In [1]: import numpy as np

In [2]: from numpy import linalg as LA

In [3]: np.set_printoptions(precision=2, suppress=True, linewidth=140)

In [4]: f = np.array([-2, 3, 3, 1])

In [5]: data = -3 * np.eye(4) + np.outer(f, f)

In [6]: print(data)
[[ 1. -6. -6. -2.]
 [-6.  6.  9.  3.]
 [-6.  9.  6.  3.]
 [-2.  3.  3. -2.]]

In [7]: Q, vecs = LA.qr(data[:, :2])[0], LA.qr(data[:, 2:])[0]

In [8]: sv = LA.svd(Q.T @ vecs, compute_uv=False)

In [9]: print((sv > 0.9).sum())
1

In [10]: print(sv.round(2) + 0)
[0.96 0.  ]

In [11]: print(np.degrees(np.arccos(sv.clip(0, 1))))
[17.2 90. ]

In [12]: print([round(float(LA.det(data[:i, :i])), 2) + 0 for i in range(1, 5)])
[1.0, -30.0, 171.0, -540.0]

In [13]: X = np.loadtxt("w.csv", delimiter=",")

In [14]: print(X)
[[12.  0. 10.  6.  0. -2. -4.  8. -6.  2.  8.]
 [ 0.  6. -1.  3. -3.  2.  1.  1.  3. -5.  1.]
 [10. -1. 13.  5. -1. -4. -6.  2. -4. -2.  7.]
 [ 6.  3.  5.  5. -1.  2. -2.  4. -2. -2.  5.]
 [ 0. -3. -1. -1.  3.  3.  0.  1. -3.  4.  0.]
 [-2.  2. -4.  2.  3. 13.  1.  1. -2.  0.  1.]
 [-4.  1. -6. -2.  0.  1.  3.  0.  2.  1. -3.]
 [ 8.  1.  2.  4.  1.  1.  0. 10. -5.  5.  5.]
 [-6.  3. -4. -2. -3. -2.  2. -5.  6. -5. -4.]
 [ 2. -5. -2. -2.  4.  0.  1.  5. -5.  9.  0.]
 [ 8.  1.  7.  5.  0.  1. -3.  5. -4.  0.  6.]]

In [15]: U, sv, vt = LA.svd(X, full_matrices=False)

In [16]: print(np.allclose(U * sv @ vt, X))
True

In [17]: print(np.abs(vt[0]))
[0.55 0.02 0.48 0.28 0.02 0.05 0.2  0.35 0.29 0.09 0.37]

In [18]: print(U.shape, sv.shape, vt.shape)
(11, 11) (11,) (11, 11)

In [19]: print(np.round(U.T @ U, 2) + 0)
[[1. 0. 0. 0. 0. 0. 0. 0. 0. 0. 0.]
 [0. 1. 0. 0. 0. 0. 0. 0. 0. 0. 0.]
 [0. 0. 1. 0. 0. 0. 0. 0. 0. 0. 0.]
 [0. 0. 0. 1. 0. 0. 0. 0. 0. 0. 0.]
 [0. 0. 0. 0. 1. 0. 0. 0. 0. 0. 0.]
 [0. 0. 0. 0. 0. 1. 0. 0. 0. 0. 0.]
 [0. 0. 0. 0. 0. 0. 1. 0. 0. 0. 0.]
 [0. 0. 0. 0. 0. 0. 0. 1. 0. 0. 0.]
 [0. 0. 0. 0. 0. 0. 0. 0. 1. 0. 0.]
 [0. 0. 0. 0. 0. 0. 0. 0. 0. 1. 0.]
 [0. 0. 0. 0. 0. 0. 0. 0. 0. 0. 1.]]

In [20]: print(np.round(vt @ vt.T, 2) + 0)
[[1. 0. 0. 0. 0. 0. 0. 0. 0. 0. 0.]
 [0. 1. 0. 0. 0. 0. 0. 0. 0. 0. 0.]
 [0. 0. 1. 0. 0. 0. 0. 0. 0. 0. 0.]
 [0. 0. 0. 1. 0. 0. 0. 0. 0. 0. 0.]
 [0. 0. 0. 0. 1. 0. 0. 0. 0. 0. 0.]
 [0. 0. 0. 0. 0. 1. 0. 0. 0. 0. 0.]
 [0. 0. 0. 0. 0. 0. 1. 0. 0. 0. 0.]
 [0. 0. 0. 0. 0. 0. 0. 1. 0. 0. 0.]
 [0. 0. 0. 0. 0. 0. 0. 0. 1. 0. 0.]
 [0. 0. 0. 0. 0. 0. 0. 0. 0. 1. 0.]
 [0. 0. 0. 0. 0. 0. 0. 0. 0. 0. 1.]]

In [21]: print(np.round(np.sqrt((sv ** 2).sum()), 2), round(LA.norm(X), 2))
48.41 48.41

In [22]: print(np.abs(U[:, 0]).round(6).argmax())
0

In [23]: print(sv.round(2) + 0)
[39.45 20.77 16.37  9.41  0.    0.    0.    0.    0.    0.    0.  ]

In [24]: print(np.round(sv / sv[0], 2) + 0)
[1.   0.53 0.42 0.24 0.   0.   0.   0.   0.   0.   0.  ]

In [25]: U, sv, vt = LA.svd(X)

In [26]: print(sv.round(2) + 0)
[39.45 20.77 16.37  9.41  0.    0.    0.    0.    0.    0.    0.  ]

In [27]: print(np.argmax(sv[:-1] / (sv[1:] + 1e-6)) + 1)
4

In [28]: B = U[:, :4] @ np.diag(sv[:4]) @ vt[:4]

In [29]: print(round(LA.norm(X - B) / LA.norm(X), 2))
0.0

In [30]: print(LA.matrix_rank(X, rtol=0.05))
4

In [31]: print(B.round(2) + 0)
[[12.  0. 10.  6.  0. -2. -4.  8. -6.  2.  8.]
 [ 0.  6. -1.  3. -3.  2.  1.  1.  3. -5.  1.]
 [10. -1. 13.  5. -1. -4. -6.  2. -4. -2.  7.]
 [ 6.  3.  5.  5. -1.  2. -2.  4. -2. -2.  5.]
 [ 0. -3. -1. -1.  3.  3.  0.  1. -3.  4.  0.]
 [-2.  2. -4.  2.  3. 13.  1.  1. -2.  0.  1.]
 [-4.  1. -6. -2.  0.  1.  3.  0.  2.  1. -3.]
 [ 8.  1.  2.  4.  1.  1.  0. 10. -5.  5.  5.]
 [-6.  3. -4. -2. -3. -2.  2. -5.  6. -5. -4.]
 [ 2. -5. -2. -2.  4.  0.  1.  5. -5.  9.  0.]
 [ 8.  1.  7.  5.  0.  1. -3.  5. -4.  0.  6.]]

In [32]: w, vecs = LA.eigh(X)

In [33]: x = np.array([-2, -2, 7, 7, -8, 1, 2, 3, 1, 7, -2])

In [34]: print((np.sign(vecs[:, -1].round(6)) == np.sign(vecs[0, -1].round(6))).astype(int))
[1 0 1 1 1 0 0 1 0 1 1]

In [35]: print(x @ X @ x)
750.0

In [36]: print(np.abs(X).sum(axis=1).max(), round(np.abs(w).max(), 2))
58.0 39.45

In [37]: print(np.round(x @ X @ x / (x @ x), 2), np.round(w[0], 2), np.round(w[-1], 2))
3.15 -0.0 39.45

In [38]: U, sv, vt = LA.svd(X)

In [39]: vecs = vt[:(sv > 1e-8).sum()]

In [40]: rng = np.random.default_rng(9733)

In [41]: x = X[9] + 5 * X[7] + rng.integers(2) * np.eye(11)[8]

In [42]: print(x)
[ 42.   0.   8.  18.   9.   5.   1.  55. -30.  34.  25.]

In [43]: print(round(LA.norm(x - vecs.T @ vecs @ x), 2))
0.0

In [44]: print(LA.matrix_rank(np.vstack([X, x])))
4

In [45]: J = np.load("run7.npy")

In [46]: print(J)
[[ 4.  2.  2. -2.  2.  2.  1.  2. -2.]
 [ 2.  7.  4. -4.  4.  4.  2.  4. -4.]
 [ 2.  4.  7. -4.  4.  4.  2.  4. -4.]
 [-2. -4. -4.  7. -4. -4. -2. -4.  4.]
 [ 2.  4.  4. -4.  7.  4.  2.  4. -4.]
 [ 2.  4.  4. -4.  4.  7.  2.  4. -4.]
 [ 1.  2.  2. -2.  2.  2.  4.  2. -2.]
 [ 2.  4.  4. -4.  4.  4.  2.  7. -4.]
 [-2. -4. -4.  4. -4. -4. -2. -4.  7.]]

In [47]: w, vecs = LA.eigh(J)

In [48]: x = np.array([-3, 3, -3, 1, -3, -2, -1, -1, -2])

In [49]: print((np.sign(vecs[:, -1].round(6)) == np.sign(vecs[0, -1].round(6))).astype(int))
[1 1 1 0 1 1 1 1 0]

In [50]: print(vecs * np.maximum(w, 0) @ vecs.T)
[[ 4.  2.  2. -2.  2.  2.  1.  2. -2.]
 [ 2.  7.  4. -4.  4.  4.  2.  4. -4.]
 [ 2.  4.  7. -4.  4.  4.  2.  4. -4.]
 [-2. -4. -4.  7. -4. -4. -2. -4.  4.]
 [ 2.  4.  4. -4.  7.  4.  2.  4. -4.]
 [ 2.  4.  4. -4.  4.  7.  2.  4. -4.]
 [ 1.  2.  2. -2.  2.  2.  4.  2. -2.]
 [ 2.  4.  4. -4.  4.  4.  2.  7. -4.]
 [-2. -4. -4.  4. -4. -4. -2. -4.  7.]]

In [51]: print(x @ J @ x)
337.0

In [52]: w, vecs = LA.eigh(J)

In [53]: print(LA.svd(J, compute_uv=False))
[33.  3.  3.  3.  3.  3.  3.  3.  3.]

In [54]: labels = rng.permutation(9)

In [55]: B = J[:, labels] * rng.choice([-1, 1], 9)

In [56]: print(B)
[[-2.  4. -1. -2. -2. -2. -2.  2.  2.]
 [-7.  2. -2. -4. -4. -4. -4.  4.  4.]
 [-4.  2. -2. -4. -4. -4. -4.  4.  7.]
 [ 4. -2.  2.  4.  4.  7.  4. -4. -4.]
 [-4.  2. -2. -7. -4. -4. -4.  4.  4.]
 [-4.  2. -2. -4. -4. -4. -4.  7.  4.]
 [-2.  1. -4. -2. -2. -2. -2.  2.  2.]
 [-4.  2. -2. -4. -4. -4. -7.  4.  4.]
 [ 4. -2.  2.  4.  7.  4.  4. -4. -4.]]

In [57]: U, _, vt = LA.svd(J.T @ B)

In [58]: print(labels)
[1 0 6 4 8 3 7 5 2]

In [59]: low = LA.cholesky(J)

In [60]: print(np.diag(low) ** 2)
[4.   6.   4.5  4.   3.75 3.6  3.13 3.48 3.41]

In [61]: print(J / np.sqrt(np.outer(np.diag(J), np.diag(J))))
[[ 1.    0.38  0.38 -0.38  0.38  0.38  0.25  0.38 -0.38]
 [ 0.38  1.    0.57 -0.57  0.57  0.57  0.38  0.57 -0.57]
 [ 0.38  0.57  1.   -0.57  0.57  0.57  0.38  0.57 -0.57]
 [-0.38 -0.57 -0.57  1.   -0.57 -0.57 -0.38 -0.57  0.57]
 [ 0.38  0.57  0.57 -0.57  1.    0.57  0.38  0.57 -0.57]
 [ 0.38  0.57  0.57 -0.57  0.57  1.    0.38  0.57 -0.57]
 [ 0.25  0.38  0.38 -0.38  0.38  0.38  1.    0.38 -0.38]
 [ 0.38  0.57  0.57 -0.57  0.57  0.57  0.38  1.   -0.57]
 [-0.38 -0.57 -0.57  0.57 -0.57 -0.57 -0.38 -0.57  1.  ]]

In [62]: print(LA.eigvalsh(J).min() > 0)
True

In [63]: print(low @ low.T)
[[ 4.  2.  2. -2.  2.  2.  1.  2. -2.]
 [ 2.  7.  4. -4.  4.  4.  2.  4. -4.]
 [ 2.  4.  7. -4.  4.  4.  2.  4. -4.]
 [-2. -4. -4.  7. -4. -4. -2. -4.  4.]
 [ 2.  4.  4. -4.  7.  4.  2.  4. -4.]
 [ 2.  4.  4. -4.  4.  7.  2.  4. -4.]
 [ 1.  2.  2. -2.  2.  2.  4.  2. -2.]
 [ 2.  4.  4. -4.  4.  4.  2.  7. -4.]
 [-2. -4. -4.  4. -4. -4. -2. -4.  7.]]

In [64]: print(np.round(np.prod(np.diag(low)) ** 2, 2), np.round(LA.det(J), 2))
216513.0 216513.0

In [65]: Q, Rm = LA.qr(J)

In [66]: print(np.abs(np.diag(Rm)))
[6.71 6.15 3.98 3.59 3.42 3.33 3.07 3.26 3.22]

In [67]: W0 = np.load("dump.npy")

In [68]: print(W0)
[[ 3  3  0  2  2  0  3]
 [ 3  5  3  2  0  1  3]
 [ 0  2 48  2  0  3  1]
 [ 2  2  2 35  1  0  0]
 [ 0  1  0  1 46  0  1]
 [ 1  0  1  3  2 32  1]
 [ 3  3  2  1  0  0  2]]

In [69]: def softmax(z):
    ...:     e = np.exp(z - z.max(axis=-1, keepdims=True))
    ...:     return e / e.sum(axis=-1, keepdims=True)
    ...: 

In [70]: print(np.round(softmax(10 * W0[1]), 2) + 0)
[0. 1. 0. 0. 0. 0. 0.]

In [71]: print(softmax(W0).sum(axis=1))
[1. 1. 1. 1. 1. 1. 1.]

In [72]: att = W0 @ W0.T / np.sqrt(7)

In [73]: print(np.round(softmax(att)[1] @ W0, 2) + 0)
[ 0.  2. 48.  2.  0.  3.  1.]

In [74]: print(np.round(softmax(att + np.triu(np.full(att.shape, -np.inf), 1)), 2) + 0)
[[1. 0. 0. 0. 0. 0. 0.]
 [0. 1. 0. 0. 0. 0. 0.]
 [0. 0. 1. 0. 0. 0. 0.]
 [0. 0. 0. 1. 0. 0. 0.]
 [0. 0. 0. 0. 1. 0. 0.]
 [0. 0. 0. 0. 0. 1. 0.]
 [0. 0. 1. 0. 0. 0. 0.]]

In [75]: print(np.round(softmax(att), 2) + 0)
[[0. 0. 0. 0. 1. 0. 0.]
 [0. 0. 1. 0. 0. 0. 0.]
 [0. 0. 1. 0. 0. 0. 0.]
 [0. 0. 0. 1. 0. 0. 0.]
 [0. 0. 0. 0. 1. 0. 0.]
 [0. 0. 0. 0. 0. 1. 0.]
 [0. 0. 1. 0. 0. 0. 0.]]

In [76]: Q, vecs = LA.qr(W0[:, :4])[0], LA.qr(W0[:, 4:])[0]

In [77]: sv = LA.svd(Q.T @ vecs, compute_uv=False)

In [78]: print(np.degrees(np.arccos(sv.clip(0, 1))))
[ 8.82 46.19 84.74]

In [79]: B = np.array([[1, 1, 2, 3, 3],
    ...:     [3, 2, 2, 5, 0],
    ...:     [3, 4, 0, 5, 1],
    ...:     [3, 2, 5, 5, 4],
    ...:     [0, 4, 0, 2, 2],
    ...:     [3, 1, 1, 5, 0],
    ...:     [5, 5, 5, 3, 0],
    ...:     [2, 1, 0, 5, 1]])

In [80]: M = np.block([[np.zeros((8, 8)), B], [B.T, np.zeros((5, 5))]])

In [81]: print(M)
[[0. 0. 0. 0. 0. 0. 0. 0. 1. 1. 2. 3. 3.]
 [0. 0. 0. 0. 0. 0. 0. 0. 3. 2. 2. 5. 0.]
 [0. 0. 0. 0. 0. 0. 0. 0. 3. 4. 0. 5. 1.]
 [0. 0. 0. 0. 0. 0. 0. 0. 3. 2. 5. 5. 4.]
 [0. 0. 0. 0. 0. 0. 0. 0. 0. 4. 0. 2. 2.]
 [0. 0. 0. 0. 0. 0. 0. 0. 3. 1. 1. 5. 0.]
 [0. 0. 0. 0. 0. 0. 0. 0. 5. 5. 5. 3. 0.]
 [0. 0. 0. 0. 0. 0. 0. 0. 2. 1. 0. 5. 1.]
 [1. 3. 3. 3. 0. 3. 5. 2. 0. 0. 0. 0. 0.]
 [1. 2. 4. 2. 4. 1. 5. 1. 0. 0. 0. 0. 0.]
 [2. 2. 0. 5. 0. 1. 5. 0. 0. 0. 0. 0. 0.]
 [3. 5. 5. 5. 2. 5. 3. 5. 0. 0. 0. 0. 0.]
 [3. 0. 1. 4. 2. 0. 0. 1. 0. 0. 0. 0. 0.]]

In [82]: # null space of dimension 3

In [83]: U, sv, vt = LA.svd(M)

In [84]: vecs = vt[:(sv > 1e-8).sum()]

In [85]: x = M[3] + -3 * M[4] + rng.integers(2) * np.eye(13)[11]

In [86]: print(x)
[  0.   0.   0.   0.   0.   0.   0.   0.   3. -10.   5.  -1.  -2.]

In [87]: print(np.diag(vecs.T @ vecs))
[0.33 0.72 0.75 0.71 0.89 0.36 0.9  0.34 1.   1.   1.   1.   1.  ]

In [88]: print(np.round(LA.norm(x - vecs.T @ vecs @ x), 2))
0.0
